% ipython --no-banner

In [1]: import numpy as np

In [2]: np.set_printoptions(precision=2, suppress=True, linewidth=160)

In [3]: out = np.array([[2, 2], [1, 0]])

In [4]: W2 = np.array([[3, 1, 5], [-4, 0, -3], [-4, -5, 3]])

In [5]: arr = np.kron(out, W2)

In [6]: print(arr)
[[  6   2  10   6   2  10]
 [ -8   0  -6  -8   0  -6]
 [ -8 -10   6  -8 -10   6]
 [  3   1   5   0   0   0]
 [ -4   0  -3   0   0   0]
 [ -4  -5   3   0   0   0]]

In [7]: rng = np.random.default_rng(801)

In [8]: labels = rng.permutation(6)

In [9]: print(labels)
[5 2 3 1 4 0]

In [10]: out = arr[labels][:, labels]

In [11]: print(np.allclose(out, arr))
False

In [12]: print(np.diag(out))
[0 6 0 0 0 6]

In [13]: out = np.array([[2, 1], [1, 0], [1, 2], [1, 1], [0, 2], [0, 0]])

In [14]: print(np.einsum("ij->j", arr))
[-15 -12  15 -10  -8  10]

In [15]: print(np.einsum("ik,kj->ij", arr, out))
[[ 30  36]
 [-30 -28]
 [-28 -24]
 [ 12  13]
 [-11 -10]
 [-10   2]]

In [16]: print(np.linalg.matrix_rank(np.vstack([arr, out.T])))
6

In [17]: print(arr @ out)
[[ 30  36]
 [-30 -28]
 [-28 -24]
 [ 12  13]
 [-11 -10]
 [-10   2]]

In [18]: labels = rng.permutation(6)

In [19]: out = arr[:, labels] * rng.choice([-1, 1], 6)

In [20]: print(out)
[[ -2   6 -10  -6   2  10]
 [  0  -8   6   8   0  -6]
 [ 10  -8  -6   8 -10   6]
 [ -1   0   0  -3   0   5]
 [  0   0   0   4   0  -3]
 [  5   0   0   4   0   3]]

In [21]: left, _, vt = np.linalg.svd(arr.T @ out)

In [22]: print(labels)
[1 3 5 0 4 2]

In [23]: print(arr.reshape(2, -1))
[[  6   2  10   6   2  10  -8   0  -6  -8   0  -6  -8 -10   6  -8 -10   6]
 [  3   1   5   0   0   0  -4   0  -3   0   0   0  -4  -5   3   0   0   0]]

In [24]: print(arr.ravel(order="F"))
[  6  -8  -8   3  -4  -4   2   0 -10   1   0  -5  10  -6   6   5  -3   3   6  -8  -8   0   0   0   2   0 -10   0   0   0  10  -6   6   0   0   0]

In [25]: print(arr.reshape(-1, 2))
[[  6   2]
 [ 10   6]
 [  2  10]
 [ -8   0]
 [ -6  -8]
 [  0  -6]
 [ -8 -10]
 [  6  -8]
 [-10   6]
 [  3   1]
 [  5   0]
 [  0   0]
 [ -4   0]
 [ -3   0]
 [  0   0]
 [ -4  -5]
 [  3   0]
 [  0   0]]

In [26]: blk = arr.reshape(6, 2, -1)

In [27]: print(blk.transpose(1, 0, 2))
[[[  6   2  10]
  [ -8   0  -6]
  [ -8 -10   6]
  [  3   1   5]
  [ -4   0  -3]
  [ -4  -5   3]]

 [[  6   2  10]
  [ -8   0  -6]
  [ -8 -10   6]
  [  0   0   0]
  [  0   0   0]
  [  0   0   0]]]

In [28]: print(blk[:, 0])
[[  6   2  10]
 [ -8   0  -6]
 [ -8 -10   6]
 [  3   1   5]
 [ -4   0  -3]
 [ -4  -5   3]]

In [29]: print(np.einsum("ihd,ihd->ih", blk, blk))
[[140 140]
 [100 100]
 [200 200]
 [ 35   0]
 [ 25   0]
 [ 50   0]]

In [30]: print(np.einsum("ihd,jhd->hij", blk, blk).shape)
(2, 6, 6)

In [31]: print(blk.shape)
(6, 2, 3)

In [32]: out = np.array([[1, 4], [3, 2]])

In [33]: W2 = np.array([[-5, -1, 4], [3, 0, 1], [5, -1, -5]])

In [34]: K = np.kron(out, W2)

In [35]: print(K)
[[ -5  -1   4 -20  -4  16]
 [  3   0   1  12   0   4]
 [  5  -1  -5  20  -4 -20]
 [-15  -3  12 -10  -2   8]
 [  9   0   3   6   0   2]
 [ 15  -3 -15  10  -2 -10]]

In [36]: r0 = np.array([3, -2, 2, -3, -2, 1])

In [37]: out = K + np.outer(r0, np.eye(6)[2])

In [38]: print(np.linalg.matrix_rank(out - K))
1

In [39]: print(np.linalg.matrix_rank(np.linalg.inv(out) - np.linalg.inv(K), tol=1e-8))
1

In [40]: print(out)
[[ -5.  -1.   7. -20.  -4.  16.]
 [  3.   0.  -1.  12.   0.   4.]
 [  5.  -1.  -3.  20.  -4. -20.]
 [-15.  -3.   9. -10.  -2.   8.]
 [  9.   0.   1.   6.   0.   2.]
 [ 15.  -3. -14.  10.  -2. -10.]]

In [41]: def softmax(z):
    ...:     e = np.exp(z - z.max(axis=-1, keepdims=True))
    ...:     return e / e.sum(axis=-1, keepdims=True)
    ...: 

In [42]: print(np.round(softmax(10 * K[2]), 2) + 0)
[0. 0. 0. 1. 0. 0.]

In [43]: print(np.round(softmax(K[2]), 2) + 0)
[0. 0. 0. 1. 0. 0.]

In [44]: S = K @ K.T / np.sqrt(6)

In [45]: print(softmax(S)[2] @ K)
[  5.  -1.  -5.  20.  -4. -20.]

In [46]: print(softmax(S).round(6).argmax(axis=1))
[0 1 2 3 4 5]

In [47]: print(np.round(softmax(S + np.triu(np.full(S.shape, -np.inf), 1)), 2) + 0)
[[1. 0. 0. 0. 0. 0.]
 [0. 1. 0. 0. 0. 0.]
 [0. 0. 1. 0. 0. 0.]
 [0. 0. 0. 1. 0. 0.]
 [0. 0. 0. 0. 1. 0.]
 [0. 0. 0. 0. 0. 1.]]

In [48]: J = np.load("layer5.npy")

In [49]: print(J)
[[ 3 -2  3 -3]
 [ 3 -2  3 -3]
 [ 3  3 -2 -2]
 [-3  0 -3  2]]

In [50]: left, s, vt = np.linalg.svd(J)

In [51]: V = vt[:(s > 1e-8).sum()]

In [52]: x = J[0] + 3 * J[1] + rng.integers(2) * np.eye(4)[3]

In [53]: print(x)
[ 12.  -8.  12. -12.]

In [54]: print(np.linalg.matrix_rank(np.vstack([J, x])))
3

In [55]: print(round(float(np.linalg.norm(x - V.T @ V @ x)), 2))
0.0

In [56]: print(np.diag(V.T @ V))
[0.59 0.89 0.96 0.56]

In [57]: m1 = np.load("block13.npy")

In [58]: print(m1)
[[  0  14  -7  10]
 [-14   0 -12  -6]
 [  7  12   0   3]
 [-10   6  -3   0]]

In [59]: Q, r_ = np.linalg.qr(m1)

In [60]: print(Q.round(2) + 0)
[[ 0.   -0.72  0.33  0.61]
 [ 0.75 -0.05  0.55 -0.35]
 [-0.38 -0.6   0.   -0.71]
 [ 0.54 -0.35 -0.77  0.  ]]

In [61]: print(np.round(np.trace(Q @ Q.T), 2))
4.0

In [62]: print(Q.shape, r_.shape)
(4, 4) (4, 4)

In [63]: print(np.round(Q.T @ Q, 2) + 0)
[[1. 0. 0. 0.]
 [0. 1. 0. 0.]
 [0. 0. 1. 0.]
 [0. 0. 0. 1.]]

In [64]: x = np.array([2, -2, -1, 3, 0, -5])

In [65]: rhs = K @ x

In [66]: coef, lr = np.zeros(6), 1 / np.linalg.norm(K, 2) ** 2

In [67]: for i in range(8):
    ...:     coef -= lr * K.T @ (K @ coef - rhs)
    ...:     if i % 2 == 0: print(i, round(np.linalg.norm(K @ coef - rhs), 2))
    ...: 
0 27.81
2 22.9
4 19.2
6 16.42

In [68]: print(coef)
[ 1.7  -0.16 -1.77  3.69 -0.21 -3.92]

In [69]: print(round(np.linalg.cond(K), 2))
18.39

In [70]: out = m1 + rng.integers(-2, 3, (4, 2)) @ rng.integers(-2, 3, (2, 4))

In [71]: print(out)
[[  4  10  -9  10]
 [-15   2 -10  -7]
 [ 12   8  -1   2]
 [-13  10   0  -1]]

In [72]: print(np.linalg.matrix_rank(out - m1, tol=1e-8))
2

In [73]: print(out - m1)
[[ 4 -4 -2  0]
 [-1  2  2 -1]
 [ 5 -4 -1 -1]
 [-3  4  3 -1]]

In [74]: print(round(float(np.linalg.det(out)), 2))
30672.0

In [75]: print((out - out.T) / 2)
[[  0.   12.5 -10.5  11.5]
 [-12.5   0.   -9.   -8.5]
 [ 10.5   9.    0.    1. ]
 [-11.5   8.5  -1.    0. ]]

In [76]: print(out @ out)
[[-372   88 -127  -58]
 [-119 -296  125 -177]
 [-110  148 -187   60]
 [-189 -120   17 -199]]

In [77]: print(np.sort(np.abs(np.linalg.eigvals(out))))
[ 8.01  8.01 21.86 21.86]

In [78]: feats = rng.normal(size=(18, 3))

In [79]: feats = 5 * feats / np.linalg.norm(feats, axis=1, keepdims=True)

In [80]: print(feats)
[[-2.67 -3.55 -2.29]
 [-4.32 -2.45 -0.55]
 [ 3.83 -0.2  -3.2 ]
 [-0.03  0.1   5.  ]
 [ 2.27  4.02  1.92]
 [ 1.19 -1.08  4.73]
 [-1.81  1.19  4.51]
 [ 1.26  4.44  1.92]
 [ 0.77  1.67  4.65]
 [-1.31  4.8  -0.54]
 [ 0.64  2.5  -4.28]
 [-1.2   4.58 -1.6 ]
 [-4.23 -1.82  1.96]
 [ 3.9  -2.88 -1.23]
 [-4.26  2.32  1.21]
 [-1.46  0.44 -4.76]
 [ 2.29  4.22 -1.4 ]
 [-4.14 -2.8  -0.12]]

In [81]: t = np.radians(45)

In [82]: r_ = np.eye(3)

In [83]: r_[2, 2] = r_[1, 1] = np.cos(t)

In [84]: r_[2, 1], r_[1, 2] = -np.sin(t), np.sin(t)

In [85]: print(r_)
[[ 1.    0.    0.  ]
 [ 0.    0.71  0.71]
 [ 0.   -0.71  0.71]]

In [86]: out = feats @ r_.T

In [87]: print(np.allclose(feats @ feats.T, out @ out.T))
True

In [88]: print(round(np.linalg.det(r_), 2), round(np.trace(r_), 2))
1.0 2.41

In [89]: print(np.linalg.svd(feats, compute_uv=False), np.linalg.svd(out, compute_uv=False))
[13.19 12.95 10.41] [13.19 12.95 10.41]

In [90]: out = np.array([[1, 0, 0], [3, 3, 3]])

In [91]: W2 = np.kron(out, r_)

In [92]: print(W2)
[[ 1.    0.    0.    0.    0.    0.    0.    0.    0.  ]
 [ 0.    0.71  0.71  0.    0.    0.    0.    0.    0.  ]
 [ 0.   -0.71  0.71  0.   -0.    0.    0.   -0.    0.  ]
 [ 3.    0.    0.    3.    0.    0.    3.    0.    0.  ]
 [ 0.    2.12  2.12  0.    2.12  2.12  0.    2.12  2.12]
 [ 0.   -2.12  2.12  0.   -2.12  2.12  0.   -2.12  2.12]]

In [93]: print(np.round(np.linalg.norm(W2, 2), 2), round(np.linalg.norm(out, 2) * np.linalg.norm(r_, 2), 2))
5.23 5.23

In [94]: print(W2.shape)
(6, 9)

In [95]: E = np.load("data.npy")

In [96]: print(E)
[[ 0  0 -5  3]
 [ 0  0 -4  0]
 [ 0  0  0 -2]
 [ 0  0  0  0]]

In [97]: P = np.triu(np.array([[6, -1, 3, -8], [-3, 5, -5, 2], [-8, 1, -8, 2], [-4, 2, 7, 5]]), 1) + np.eye(4)

In [98]: out = P @ E @ np.linalg.inv(P)

In [99]: print(np.linalg.matrix_rank(out))
2

In [100]: print(P @ E - E @ P)
[[ 0.  0.  4.  4.]
 [ 0.  0.  0. 18.]
 [ 0.  0.  0.  0.]
 [ 0.  0.  0.  0.]]

In [101]: print(np.poly(out))
[1. 0. 0. 0. 0.]

In [102]: Q, V = np.linalg.qr(feats[:, :2])[0], np.linalg.qr(feats[:, 2:])[0]

In [103]: s = np.linalg.svd(Q.T @ V, compute_uv=False)

In [104]: print(round(np.linalg.norm(Q @ Q.T - V @ V.T, 2), 2))
1.0

In [105]: left, s, vt = np.linalg.svd(E)

In [106]: V = vt[:(s > 1e-8).sum()]

In [107]: x = E[0] + -1 * E[2] + rng.integers(2) * np.eye(4)[1]

In [108]: print(x)
[ 0.  1. -5.  5.]

In [109]: print(np.allclose(V.T @ V @ x, x))
False

In [110]: print(np.round(V.T @ V, 2) + 0)
[[0. 0. 0. 0.]
 [0. 0. 0. 0.]
 [0. 0. 1. 0.]
 [0. 0. 0. 1.]]

In [111]: print(np.linalg.matrix_power(E - np.diag(np.diag(E)), 4))
[[0 0 0 0]
 [0 0 0 0]
 [0 0 0 0]
 [0 0 0 0]]

In [112]: print(E @ E)
[[ 0  0  0 10]
 [ 0  0  0  8]
 [ 0  0  0  0]
 [ 0  0  0  0]]

In [113]: print(np.prod(np.diag(E)), round(np.linalg.det(E), 2))
0 0.0

In [114]: W0 = np.load("case1.npy")

In [115]: print(W0)
[[-6  2  0  1]
 [-3  1  2  1]
 [ 0  0  1  2]]

In [116]: C2 = W0.T @ W0

In [117]: print(np.allclose(C2, C2.T))
True

In [118]: print((W0 @ W0.T).shape)
(3, 3)

In [119]: print(np.diag(C2))
[45  5  5  6]

In [120]: print(np.trace(C2), (W0 ** 2).sum())
61 61

In [121]: A = np.load("x.npy")

In [122]: print(A)
[[ 5.  0.  0.]
 [ 0.  9.  6.]
 [ 0.  6. 14.]]

In [123]: print(np.round(np.linalg.det(A), 2))
450.0

In [124]: print(np.linalg.norm(A, axis=1))
[ 5.   10.82 15.23]

In [125]: print(np.linalg.norm(A, axis=0))
[ 5.   10.82 15.23]

In [126]: print(round(np.linalg.norm(A, "nuc"), 2))
28.0

In [127]: print(round(np.linalg.norm(A, 2), 2))
18.0

In [128]: print(np.linalg.norm(A, axis=1).argmax())
2

In [129]: print(np.round(np.linalg.norm(A[2], 1), 2), round(np.linalg.norm(A[2], np.inf), 2))
20.0 14.0

In [130]: print(round(np.linalg.norm(A, 1), 2), round(float(np.linalg.norm(A, np.inf)), 2))
20.0 20.0

In [131]: print(np.linalg.matrix_power(A, 3))
[[ 125.    0.    0.]
 [   0. 1881. 2634.]
 [   0. 2634. 4076.]]

In [132]: print(np.allclose(A, A.T))
True

In [133]: print(np.trace(A))
28.0

In [134]: print((A + A.T) / 2)
[[ 5.  0.  0.]
 [ 0.  9.  6.]
 [ 0.  6. 14.]]

In [135]: L = np.linalg.cholesky(A)

In [136]: print(L @ L.T)
[[ 5.  0.  0.]
 [ 0.  9.  6.]
 [ 0.  6. 14.]]

In [137]: print(A / np.sqrt(np.outer(np.diag(A), np.diag(A))))
[[1.   0.   0.  ]
 [0.   1.   0.53]
 [0.   0.53 1.  ]]
